% python3 -q
>>> import numpy as np
>>> np.set_printoptions(precision=2, suppress=True, linewidth=160)
>>> rd = lambda a: np.round(a, 2) + 0
>>> arr = np.load("data.npy")
>>> arr
array([[-2.4, 18. , -0.8,  0.4,  0.7, -1.9, -0.9,  0.2, -0.5],
       [ 1.5, -6. , -1.5, -0.3,  0.8, -0.1, -1. ,  1.2, -0.1],
       [ 1.8, -7. ,  0.5,  0.2,  0.6,  0.5,  0.7, -1.5,  0.1],
       [-2. , 12. ,  0.3,  0.5, -1.2,  1.9,  2.1, -0.2,  0.1],
       [-0.2,  7. ,  0.7,  0.4, -0.7, -2.2,  1.2, -2.7, -0.9]])
>>> out = arr / np.linalg.norm(arr, axis=1, keepdims=True)
>>> C2 = out @ out.T
>>> rd(np.degrees(np.arccos(np.clip(C2[1, 3], -1, 1))))
np.float64(162.27)
>>> rd(np.linalg.norm(out, axis=1))
array([1., 1., 1., 1., 1.])
>>> (np.abs(C2) > 0.9).astype(int)
array([[1, 0, 1, 1, 0],
       [0, 1, 0, 1, 1],
       [1, 0, 1, 1, 0],
       [1, 1, 1, 1, 0],
       [0, 1, 0, 0, 1]])
>>> rd(C2)
array([[ 1.  , -0.9 , -0.96,  0.93,  0.87],
       [-0.9 ,  1.  ,  0.85, -0.95, -0.91],
       [-0.96,  0.85,  1.  , -0.91, -0.76],
       [ 0.93, -0.95, -0.91,  1.  ,  0.84],
       [ 0.87, -0.91, -0.76,  0.84,  1.  ]])
>>> np.argwhere(np.triu(np.abs(C2) > 0.95, 1))
array([[0, 2],
       [1, 3]])
>>> x0 = np.array([0, -1, 0, 2, -2, 1, 2, -1, 1])
>>> np.sign((arr @ x0).round(6))
array([-1.,  1.,  1., -1., -1.])
>>> rd(arr @ (2 * x0))
array([-46. ,   0.8,  19.4,  -4.4,  -5.6])
>>> rd(arr @ np.ones(9))
array([12.8, -5.5, -4.1, 13.5,  2.6])
>>> rd((arr * x0).sum(axis=1))
array([-23. ,   0.4,   9.7,  -2.2,  -2.8])
